>>> import numpy as np
>>> import numpy.linalg as la
>>> np.set_printoptions(suppress=True, linewidth=120)
>>> def tidy(a):
...     return np.round(a, 2) + 0
... 
>>> arr = np.load("dump.npy")
>>> arr
array([[  0,  -4,   8,   4, -16,   8,   4,  -4,  -8,  -4,  16,   4, -20],
       [  0,  -5,  10,   5, -20,  10,   5,  -5, -10,  -5,  20,   5, -25],
       [  0,  -1,   2,   1,  -4,   2,   1,  -1,  -2,  -1,   4,   1,  -5],
       [  0,  -4,   8,   4, -16,   8,   4,  -4,  -8,  -4,  16,   4, -20],
       [  0,  -3,   6,   3, -12,   6,   3,  -3,  -6,  -3,  12,   3, -15]])
>>> np.abs(np.diag(la.qr(arr)[1])) > 1e-9
array([False,  True, False, False, False])
>>> np.allclose(arr[:-1].T @ la.lstsq(arr[:-1].T, arr[-1])[0], arr[-1])
True
>>> tidy(arr @ la.pinv(arr) @ arr)
array([[  0.,  -4.,   8.,   4., -16.,   8.,   4.,  -4.,  -8.,  -4.,  16.,   4., -20.],
       [  0.,  -5.,  10.,   5., -20.,  10.,   5.,  -5., -10.,  -5.,  20.,   5., -25.],
       [  0.,  -1.,   2.,   1.,  -4.,   2.,   1.,  -1.,  -2.,  -1.,   4.,   1.,  -5.],
       [  0.,  -4.,   8.,   4., -16.,   8.,   4.,  -4.,  -8.,  -4.,  16.,   4., -20.],
       [  0.,  -3.,   6.,   3., -12.,   6.,   3.,  -3.,  -6.,  -3.,  12.,   3., -15.]])
>>> la.lstsq(arr[:-1].T, arr[-1])[2]
np.int32(1)
>>> tidy(np.trace(la.pinv(arr) @ arr))
np.float64(1.0)
>>> W = np.array([[1, -3, 1, 1, -1, -1],
...     [-1, 0, 2, -1, -1, 2],
...     [-3, 2, 3, -2, -1, -1],
...     [-3, 2, -2, 2, 3, 3],
...     [-1, -3, -2, 0, 3, -2],
...     [3, 3, -2, 0, 0, 2],
...     [-2, 3, -2, -3, 3, 3],
...     [3, -1, -1, -2, -1, -3],
...     [-3, 3, 3, -2, -2, -3],
...     [1, 2, 1, -2, -1, 2],
...     [3, 2, 2, 0, -3, -1],
...     [2, -2, 2, 1, 0, 3],
...     [1, 3, 0, 3, -1, 0]])
>>> coef = np.array([0, 3, 2, 1, 5, -5])
>>> H = np.maximum(arr @ W + coef, 0)
>>> H
array([[44, 47, 34,  0,  0, 75],
       [55, 58, 42,  0,  0, 95],
       [11, 14, 10,  0,  0, 15],
       [44, 47, 34,  0,  0, 75],
       [33, 36, 26,  0,  0, 55]])
>>> (H > 0).astype(int)
array([[1, 1, 1, 0, 0, 1],
       [1, 1, 1, 0, 0, 1],
       [1, 1, 1, 0, 0, 1],
       [1, 1, 1, 0, 0, 1],
       [1, 1, 1, 0, 0, 1]])
>>> W2 = np.array([[6, -4, 4],
...     [0, -1, -4],
...     [4, -9, -8],
...     [8, 3, 3],
...     [-1, -7, 9],
...     [-4, 3, 6]])
>>> (H @ W2).round(6).argmax(axis=1)
array([2, 2, 0, 2, 2])
>>> Uu, sv, vt = la.svd(arr)
>>> V = vt[:(sv > 1e-8).sum()]
>>> rng = np.random.default_rng(791747)
>>> x0 = arr[2] + -3 * arr[3] + rng.integers(2) * np.eye(13)[6]
>>> x0
array([  0.,  11., -22., -11.,  44., -22., -10.,  11.,  22.,  11., -44., -11.,  55.])
>>> la.matrix_rank(np.vstack([arr, x0]))
np.int64(2)
>>> tidy(la.norm(x0 - V.T @ V @ x0))
np.float64(0.99)
>>> E = np.loadtxt("a.csv", delimiter=",")
>>> E
array([[0., 2., 0., 0., 0.],
       [0., 0., 0., 0., 0.],
       [0., 0., 0., 3., 0.],
       [3., 0., 0., 0., 0.],
       [0., 0., 0., 3., 0.]])
>>> tidy(np.trace(la.pinv(E) @ E))
np.float64(3.0)
>>> np.abs(np.diag(la.qr(E)[1])) > 1e-9
array([ True,  True, False,  True, False])
>>> Uu, sv, vt = la.svd(E)
>>> V = vt[:(sv > 1e-8).sum()]
>>> x0 = E[2] + 3 * E[0] + rng.integers(2) * np.eye(5)[1]
>>> x0
array([0., 6., 0., 3., 0.])
>>> tidy(V.T @ V)
array([[1., 0., 0., 0., 0.],
       [0., 1., 0., 0., 0.],
       [0., 0., 0., 0., 0.],
       [0., 0., 0., 1., 0.],
       [0., 0., 0., 0., 0.]])
>>> tidy(np.diag(V.T @ V))
array([1., 1., 0., 1., 0.])
>>> tidy(la.norm(x0 - V.T @ V @ x0))
np.float64(0.0)
>>> B = np.array([[3, 0], [3, 0], [3, 1], [2, 1], [1, 1]])
>>> B.T @ E.T
array([[6., 0., 6., 9., 6.],
       [0., 0., 3., 0., 3.]])
>>> la.matrix_rank(E @ B)
np.int64(2)
>>> np.einsum("ij->j", E)
array([3., 2., 0., 6., 0.])
>>> np.einsum("ij,ij->i", E, E)
array([4., 0., 9., 9., 9.])
>>> la.matrix_rank(np.vstack([E, B.T]))
np.int64(5)
>>> E @ B
array([[6., 0.],
       [0., 0.],
       [6., 3.],
       [9., 0.],
       [6., 3.]])
>>> np.vstack([E, B.T]).shape
(7, 5)
>>> A = np.loadtxt("m.csv", delimiter=",")
>>> A
array([[ 3.,  4., -4.,  1.,  1., -5., -3., -5., -1., -4.,  2.,  1.,  5.,  2.],
       [ 0.,  0.,  4., -1.,  0., -3., -5., -5.,  3.,  1.,  3., -4.,  3.,  5.],
       [ 0.,  0.,  4.,  4., -1., -1., -3.,  4.,  3.,  1.,  1.,  2.,  5.,  0.],
       [ 0.,  0.,  0.,  4., -1., -5.,  4., -3., -4., -2.,  2., -3.,  3.,  5.],
       [ 0.,  0.,  0.,  0., -2.,  2.,  4.,  1., -1.,  1.,  1., -3.,  1., -4.],
       [ 0.,  0.,  0.,  0.,  0., -1., -2., -2., -5., -2.,  0., -4., -2., -3.],
       [ 0.,  0.,  0.,  0.,  0.,  0., -4.,  0.,  1.,  4., -1.,  2.,  3.,  0.],
       [ 0.,  0.,  0.,  0.,  0.,  0.,  0., -2., -4.,  4., -2.,  1.,  4., -2.],
       [ 0.,  0.,  0.,  0.,  0.,  0.,  0.,  0., -2.,  2.,  2.,  4.,  0., -5.],
       [ 0.,  0.,  0.,  0.,  0.,  0.,  0.,  0.,  0., -4., -1., -3., -4., -1.],
       [ 0.,  0.,  0.,  0.,  0.,  0.,  0.,  0.,  0.,  0.,  0.,  2.,  4.,  4.],
       [ 0.,  0.,  0.,  0.,  0.,  0.,  0.,  0.,  0.,  0.,  0.,  0., -2.,  3.],
       [ 0.,  0.,  0.,  0.,  0.,  0.,  0.,  0.,  0.,  0.,  0.,  0., -2.,  0.],
       [ 0.,  0.,  0.,  0.,  0.,  0.,  0.,  0.,  0.,  0.,  0.,  0.,  0., -4.]])
>>> tidy(np.abs(la.eigvals(A)).max())
np.float64(4.0)
>>> np.allclose(A, A.T)
False
>>> Uu, sv, vt = la.svd(A)
>>> np.argmax(sv[:-1] / (sv[1:] + 1e-6)) + 1
np.int64(13)
>>> B = Uu[:, :13] @ np.diag(sv[:13]) @ vt[:13]
>>> la.matrix_rank(A, rtol=0.05)
np.int64(11)
>>> rank = la.matrix_rank(A)
>>> rank
np.int64(13)
>>> null = la.svd(A)[2][rank:].T
>>> [int(la.matrix_rank(A[:, :j + 1])) for j in range(14)]
[1, 1, 2, 3, 4, 5, 6, 7, 8, 9, 10, 11, 12, 13]
>>> la.matrix_rank(A.T @ A), la.matrix_rank(A @ A.T)
(np.int64(13), np.int64(13))
>>> null.shape
(14, 1)
>>> tidy(A @ null)
array([[0.],
       [0.],
       [0.],
       [0.],
       [0.],
       [0.],
       [0.],
       [0.],
       [0.],
       [0.],
       [0.],
       [0.],
       [0.],
       [0.]])
>>> f = np.array([-2, 0, 2, -1, 1, 2, 0, -2, 0, -2, 1, 1, 0, -2])
>>> W0 = f[np.abs(np.subtract.outer(np.arange(14), np.arange(14)))]
>>> W0
array([[-2,  0,  2, -1,  1,  2,  0, -2,  0, -2,  1,  1,  0, -2],
       [ 0, -2,  0,  2, -1,  1,  2,  0, -2,  0, -2,  1,  1,  0],
       [ 2,  0, -2,  0,  2, -1,  1,  2,  0, -2,  0, -2,  1,  1],
       [-1,  2,  0, -2,  0,  2, -1,  1,  2,  0, -2,  0, -2,  1],
       [ 1, -1,  2,  0, -2,  0,  2, -1,  1,  2,  0, -2,  0, -2],
       [ 2,  1, -1,  2,  0, -2,  0,  2, -1,  1,  2,  0, -2,  0],
       [ 0,  2,  1, -1,  2,  0, -2,  0,  2, -1,  1,  2,  0, -2],
       [-2,  0,  2,  1, -1,  2,  0, -2,  0,  2, -1,  1,  2,  0],
       [ 0, -2,  0,  2,  1, -1,  2,  0, -2,  0,  2, -1,  1,  2],
       [-2,  0, -2,  0,  2,  1, -1,  2,  0, -2,  0,  2, -1,  1],
       [ 1, -2,  0, -2,  0,  2,  1, -1,  2,  0, -2,  0,  2, -1],
       [ 1,  1, -2,  0, -2,  0,  2,  1, -1,  2,  0, -2,  0,  2],
       [ 0,  1,  1, -2,  0, -2,  0,  2,  1, -1,  2,  0, -2,  0],
       [-2,  0,  1,  1, -2,  0, -2,  0,  2,  1, -1,  2,  0, -2]])
>>> np.allclose(W0 @ W0.T, W0.T @ W0)
True
>>> def softmax(z):
...     e = np.exp(z - z.max(axis=-1, keepdims=True))
...     return e / e.sum(axis=-1, keepdims=True)
... 
>>> tidy(softmax(10 * W0[1]))
array([0. , 0. , 0. , 0.5, 0. , 0. , 0.5, 0. , 0. , 0. , 0. , 0. , 0. , 0. ])
>>> tidy(softmax(W0).sum(axis=1))
array([1., 1., 1., 1., 1., 1., 1., 1., 1., 1., 1., 1., 1., 1.])
>>> scores = W0 @ W0.T / np.sqrt(14)
>>> tidy(softmax(scores)[1] @ W0)
array([-0.03, -1.93,  0.04,  1.92, -0.95,  0.97,  1.94, -0.05, -1.89,  0.06, -1.86,  0.92,  1.01,  0.03])
>>> softmax(scores).round(6).argmax(axis=1)
array([ 0,  1,  2,  3,  4,  5,  6,  7,  8,  9, 10, 11, 12, 13])
>>> f = np.array([-4, 2, 5, 3, 2, 2, 1, 2, 2, -2, -5, 4, -2, 4])
>>> B = W0 + np.outer(f, np.eye(14)[2])
>>> la.matrix_rank(B - W0)
np.int64(1)
>>> la.matrix_rank(la.inv(B) - la.inv(W0), tol=1e-8)
np.int64(1)
>>> W0.shape
(14, 14)
>>> vals, V = la.eigh(W0)
>>> np.unique(vals.round(6) + 0, return_counts=True)[1]
array([1, 1, 1, 1, 1, 1, 1, 1, 1, 1, 1, 1, 1, 1])
>>> (vals > 1e-8).sum(), (vals < -1e-8).sum()
(np.int64(7), np.int64(7))
>>> mat = np.load("case11.npy")
>>> mat
array([[ 2.8 , -2.78,  1.  , -0.01, -0.95,  1.87,  0.94, -0.94,  2.8 , -2.81, -2.81,  0.94,  0.93,  2.81, -2.81],
       [-2.85,  2.87, -0.95,  0.03,  0.97, -1.93, -0.93,  0.96, -2.83,  2.88,  2.87, -0.95, -0.93, -2.86,  2.85],
       [-1.37,  1.36, -0.41, -0.03,  0.44, -0.94, -0.46,  0.46, -1.33,  1.38,  1.34, -0.47, -0.44, -1.38,  1.34],
       [-3.07,  3.07, -1.01,  0.  ,  1.04, -2.09, -1.02,  1.03, -3.07,  3.1 ,  3.12, -1.02, -1.01, -3.1 ,  3.11],
       [ 1.6 , -1.61,  0.55, -0.01, -0.53,  1.04,  0.54, -0.5 ,  1.59, -1.58, -1.61,  0.55,  0.54,  1.61, -1.6 ],
       [-2.7 ,  2.69, -0.93,  0.  ,  0.92, -1.81, -0.9 ,  0.88, -2.7 ,  2.74,  2.76, -0.87, -0.92, -2.7 ,  2.77],
       [ 0.66, -0.68,  0.24, -0.02, -0.27,  0.43,  0.19, -0.2 ,  0.71, -0.67, -0.64,  0.2 ,  0.19,  0.67, -0.66],
       [ 4.03, -4.02,  1.35, -0.01, -1.38,  2.67,  1.33, -1.36,  4.07, -4.03, -4.03,  1.37,  1.39,  4.03, -4.06],
       [ 0.71, -0.69,  0.23,  0.  , -0.25,  0.47,  0.24, -0.21,  0.72, -0.74, -0.77,  0.23,  0.25,  0.68, -0.72],
       [ 0.05, -0.09,  0.06,  0.02, -0.02,  0.04,  0.03, -0.04,  0.03, -0.06, -0.06,  0.03, -0.02,  0.08, -0.07],
       [-0.79,  0.78, -0.28,  0.  ,  0.26, -0.5 , -0.25,  0.27, -0.76,  0.8 ,  0.75, -0.25, -0.27, -0.78,  0.75],
       [-0.47,  0.45, -0.14,  0.  ,  0.16, -0.33, -0.16,  0.15, -0.48,  0.43,  0.42, -0.1 , -0.15, -0.47,  0.41],
       [-3.21,  3.23, -1.06,  0.  ,  1.13, -2.14, -1.08,  1.06, -3.23,  3.25,  3.26, -1.07, -1.13, -3.21,  3.22],
       [-3.46,  3.48, -1.15, -0.02,  1.21, -2.3 , -1.17,  1.15, -3.42,  3.52,  3.48, -1.15, -1.16, -3.46,  3.48],
       [-1.93,  1.93, -0.64,  0.02,  0.62, -1.28, -0.68,  0.61, -1.94,  1.9 ,  1.9 , -0.62, -0.61, -1.92,  1.92],
       [ 4.59, -4.55,  1.52,  0.02, -1.53,  3.04,  1.53, -1.52,  4.55, -4.55, -4.57,  1.56,  1.5 ,  4.55, -4.59],
       [ 3.38, -3.39,  1.14,  0.06, -1.14,  2.3 ,  1.19, -1.14,  3.39, -3.45, -3.4 ,  1.16,  1.14,  3.4 , -3.41],
       [-0.98,  0.98, -0.32, -0.01,  0.33, -0.66, -0.31,  0.31, -0.99,  0.99,  1.  , -0.33, -0.33, -0.95,  0.97],
       [-1.4 ,  1.37, -0.45,  0.  ,  0.47, -0.91, -0.44,  0.46, -1.39,  1.36,  1.4 , -0.46, -0.47, -1.42,  1.4 ],
       [-0.03, -0.01,  0.01, -0.04, -0.01,  0.01, -0.06, -0.03, -0.01,  0.01,  0.02, -0.02, -0.02, -0.01,  0.01],
       [-0.96,  0.94, -0.3 ,  0.01,  0.28, -0.6 , -0.3 ,  0.28, -0.93,  0.93,  0.92, -0.33, -0.31, -0.93,  0.97],
       [-1.25,  1.23, -0.37, -0.03,  0.42, -0.82, -0.38,  0.4 , -1.23,  1.23,  1.21, -0.39, -0.4 , -1.23,  1.24],
       [ 0.27, -0.26,  0.08,  0.01, -0.06,  0.17,  0.06, -0.08,  0.29, -0.27, -0.26,  0.08,  0.1 ,  0.3 , -0.28],
       [ 0.43, -0.47,  0.15,  0.02, -0.16,  0.3 ,  0.14, -0.18,  0.48, -0.47, -0.44,  0.15,  0.14,  0.45, -0.47],
       [-2.16,  2.16, -0.75, -0.01,  0.72, -1.44, -0.72,  0.74, -2.14,  2.17,  2.11, -0.72, -0.68, -2.16,  2.15],
       [-0.75,  0.75, -0.29,  0.03,  0.29, -0.53, -0.27,  0.25, -0.76,  0.79,  0.77, -0.23, -0.23, -0.78,  0.78],
       [ 2.56, -2.62,  0.9 , -0.02, -0.85,  1.72,  0.85, -0.85,  2.55, -2.6 , -2.63,  0.89,  0.85,  2.58, -2.59],
       [-4.41,  4.38, -1.45, -0.03,  1.46, -2.9 , -1.48,  1.43, -4.36,  4.35,  4.4 , -1.44, -1.44, -4.39,  4.34],
       [ 1.4 , -1.4 ,  0.47, -0.04, -0.47,  0.92,  0.46, -0.5 ,  1.41, -1.39, -1.4 ,  0.46,  0.46,  1.38, -1.39],
       [-4.62,  4.62, -1.51,  0.  ,  1.52, -3.06, -1.56,  1.5 , -4.59,  4.59,  4.59, -1.54, -1.53, -4.56,  4.6 ],
       [ 0.38, -0.43,  0.13, -0.01, -0.13,  0.23,  0.13, -0.11,  0.37, -0.4 , -0.41,  0.13,  0.15,  0.36, -0.38],
       [ 3.6 , -3.59,  1.2 ,  0.01, -1.22,  2.4 ,  1.19, -1.17,  3.64, -3.58, -3.59,  1.15,  1.19,  3.63, -3.57],
       [-1.83,  1.85, -0.59,  0.03,  0.65, -1.24, -0.6 ,  0.62, -1.82,  1.82,  1.81, -0.56, -0.59, -1.82,  1.83],
       [-1.88,  1.85, -0.63,  0.  ,  0.62, -1.27, -0.61,  0.62, -1.91,  1.84,  1.85, -0.61, -0.61, -1.85,  1.84],
       [-3.62,  3.64, -1.22,  0.  ,  1.21, -2.42, -1.22,  1.23, -3.63,  3.64,  3.66, -1.17, -1.22, -3.66,  3.66],
       [-0.57,  0.61, -0.19,  0.02,  0.2 , -0.4 , -0.16,  0.23, -0.59,  0.63,  0.59, -0.17, -0.2 , -0.61,  0.57],
       [ 2.86, -2.85,  0.92, -0.04, -0.96,  1.9 ,  0.89, -0.95,  2.85, -2.84, -2.81,  0.92,  0.93,  2.84, -2.83],
       [-1.28,  1.35, -0.46, -0.04,  0.44, -0.89, -0.43,  0.43, -1.3 ,  1.32,  1.29, -0.44, -0.42, -1.29,  1.32],
       [ 2.17, -2.17,  0.72,  0.  , -0.75,  1.42,  0.69, -0.69,  2.15, -2.21, -2.16,  0.7 ,  0.69,  2.16, -2.15],
       [-2.42,  2.41, -0.79, -0.01,  0.78, -1.62, -0.77,  0.79, -2.41,  2.41,  2.44, -0.8 , -0.81, -2.41,  2.41],
       [-0.17,  0.18, -0.02, -0.02,  0.04, -0.13, -0.05,  0.08, -0.18,  0.15,  0.15, -0.06, -0.06, -0.17,  0.17]])
>>> labels = mat[:, 8] > np.median(mat[:, 8])
>>> f = mat[labels].mean(axis=0) - mat[~labels].mean(axis=0)
>>> ((mat - mat.mean(axis=0)) @ f > 0).astype(int)
array([1, 0, 0, 0, 1, 0, 1, 1, 1, 1, 0, 0, 0, 0, 0, 1, 1, 0, 0, 1, 0, 0, 1, 1, 0, 0, 1, 0, 1, 0, 1, 1, 0, 0, 0, 0, 1,
       0, 1, 0, 1])
>>> labels.astype(int)
array([1, 0, 0, 0, 1, 0, 1, 1, 1, 1, 0, 1, 0, 0, 0, 1, 1, 0, 0, 1, 0, 0, 1, 1, 0, 0, 1, 0, 1, 0, 1, 1, 0, 0, 0, 1, 1,
       0, 1, 0, 1])
